In [1]: import numpy as np

In [2]: from numpy import linalg as LA

In [3]: np.set_printoptions(precision=3, suppress=True, linewidth=140)

In [4]: A = np.loadtxt("arr.csv", delimiter=",")

In [5]: A
Out[5]: 
array([[1., 0., 0., 0., 0., 0., 0.],
       [0., 0., 0., 0., 0., 0., 1.],
       [0., 0., 0., 0., 1., 0., 0.],
       [0., 0., 0., 0., 0., 1., 0.],
       [0., 0., 0., 1., 0., 0., 0.],
       [0., 1., 0., 0., 0., 0., 0.],
       [0., 0., 1., 0., 0., 0., 0.]])

In [6]: # splits into 2 blocks

In [7]: x0 = np.array([-3, -1, 3, 2, -3, -3, 0])

In [8]: y = A @ x0

In [9]: y
Out[9]: array([-3.,  0., -3., -3.,  2., -1.,  3.])

In [10]: LA.solve(A, -3 * y)
Out[10]: array([ 9.,  3., -9., -6.,  9.,  9.,  0.])

In [11]: x0 = np.array([-1, -3, 3, -2, -1, 3, -2])

In [12]: np.round(LA.det(A), 3)
Out[12]: np.float64(-1.0)

In [13]: r0 = np.array([0, 1, 3, 0, 2, 3, 3])

In [14]: M2 = A + np.outer(r0, np.eye(7)[1])

In [15]: LA.matrix_rank(LA.inv(M2) - LA.inv(A), tol=1e-8)
Out[15]: np.int64(1)

In [16]: round(float(LA.det(M2) / LA.det(A)), 3), round(1 + LA.solve(A, r0)[1], 3)
Out[16]: (4.0, np.float64(4.0))

In [17]: M2
Out[17]: 
array([[1., 0., 0., 0., 0., 0., 0.],
       [0., 1., 0., 0., 0., 0., 1.],
       [0., 3., 0., 0., 1., 0., 0.],
       [0., 0., 0., 0., 0., 1., 0.],
       [0., 2., 0., 1., 0., 0., 0.],
       [0., 4., 0., 0., 0., 0., 0.],
       [0., 3., 1., 0., 0., 0., 0.]])

In [18]: LA.matrix_rank(M2 - A)
Out[18]: np.int64(1)

In [19]: M = np.array([[-23.0, -0.8, 0.8], [12.0, 0.5, 0.3], [-13.0, -0.7, 2.2]])

In [20]: M
Out[20]: 
array([[-23. ,  -0.8,   0.8],
       [ 12. ,   0.5,   0.3],
       [-13. ,  -0.7,   2.2]])

In [21]: # column 0 is much longer than the rest

In [22]: Uu, sv, Vh = LA.svd(M)

In [23]: sv
Out[23]: array([29.079,  1.83 ,  0.139])

In [24]: np.argmax(sv[:-1] / (sv[1:] + 1e-6)) + 1
Out[24]: np.int64(1)

In [25]: M2 = Uu[:, :1] @ np.diag(sv[:1]) @ Vh[:1]

In [26]: round(float(LA.norm(M - M2, 2)), 3), round(float(sv[1]), 3)
Out[26]: (1.83, 1.83)

In [27]: M2
Out[27]: 
array([[-22.975,  -0.915,   1.189],
       [ 11.953,   0.476,  -0.619],
       [-13.086,  -0.521,   0.677]])

In [28]: np.kron(np.eye(2, dtype=int), M2)
Out[28]: 
array([[-22.975,  -0.915,   1.189,  -0.   ,  -0.   ,   0.   ],
       [ 11.953,   0.476,  -0.619,   0.   ,   0.   ,  -0.   ],
       [-13.086,  -0.521,   0.677,  -0.   ,  -0.   ,   0.   ],
       [ -0.   ,  -0.   ,   0.   , -22.975,  -0.915,   1.189],
       [  0.   ,   0.   ,  -0.   ,  11.953,   0.476,  -0.619],
       [ -0.   ,  -0.   ,   0.   , -13.086,  -0.521,   0.677]])

In [29]: np.round(LA.det(2 * M2), 3), round(LA.det(M2), 3)
Out[29]: (np.float64(0.0), np.float64(0.0))

In [30]: round(float(np.einsum("ij,ji->", M2, M2)), 3)
Out[30]: 476.204

In [31]: M2 = np.inv(M)
AttributeError: module 'numpy' has no attribute 'inv'


In [32]: M2 = LA.inv(M)

In [33]: round(LA.cond(M), 3)
Out[33]: np.float64(208.881)

In [34]: (np.abs(M2) > 1e-9).astype(int)
Out[34]: 
array([[1, 1, 1],
       [1, 1, 1],
       [1, 1, 1]])

In [35]: LA.det(M) * M2
Out[35]: 
array([[  1.31,   1.2 ,  -0.64],
       [-30.3 , -40.2 ,  16.5 ],
       [ -1.9 ,  -5.7 ,  -1.9 ]])

In [36]: x0 = np.array([5, 3, 3])

In [37]: np.sign((M @ x0).round(6))
Out[37]: array([-1.,  1., -1.])

In [38]: np.einsum("ij,j->i", M, x0)
Out[38]: array([-115. ,   62.4,  -60.5])

In [39]: M @ (2 * x0)
Out[39]: array([-230. ,  124.8, -121. ])

In [40]: (M @ x0).argmax()
Out[40]: np.int64(1)

In [41]: M * x0
Out[41]: 
array([[-115. ,   -2.4,    2.4],
       [  60. ,    1.5,    0.9],
       [ -65. ,   -2.1,    6.6]])

In [42]: r0 = np.array([2, -2, 0])

In [43]: M2 = M + np.outer(r0, np.eye(3)[2])

In [44]: LA.matrix_rank(M2 - M)
Out[44]: np.int64(1)

In [45]: M2
Out[45]: 
array([[-23. ,  -0.8,   2.8],
       [ 12. ,   0.5,  -1.7],
       [-13. ,  -0.7,   2.2]])

In [46]: LA.matrix_rank(LA.inv(M2) - LA.inv(M), tol=1e-8)
Out[46]: np.int64(1)

In [47]: J = np.loadtxt("test15.csv", delimiter=",")

In [48]: J
Out[48]: 
array([[0.222, 0.222, 0.333, 0.222],
       [0.167, 0.167, 0.5  , 0.167],
       [0.222, 0.333, 0.222, 0.222],
       [0.429, 0.143, 0.143, 0.286]])

In [49]: q, V = LA.qr(J[:, :3])[0], LA.qr(J[:, 3:])[0]

In [50]: sv = LA.svd(q.T @ V, compute_uv=False)

In [51]: (sv > 0.9).sum()
Out[51]: np.int64(1)

In [52]: Uu, sv, Vh = LA.svd(J)

In [53]: np.argmax(sv[:-1] / (sv[1:] + 1e-6)) + 1
Out[53]: np.int64(3)

In [54]: sv
Out[54]: array([1.009, 0.329, 0.176, 0.015])

In [55]: M2 = Uu[:, :3] @ np.diag(sv[:3]) @ Vh[:3]

In [56]: np.round(LA.norm(J - M2) / LA.norm(J), 3)
Out[56]: np.float64(0.014)

In [57]: np.round(np.abs(J - M2).max(), 3)
Out[57]: np.float64(0.011)

In [58]: LA.matrix_rank(J, rtol=0.05)
Out[58]: np.int64(3)
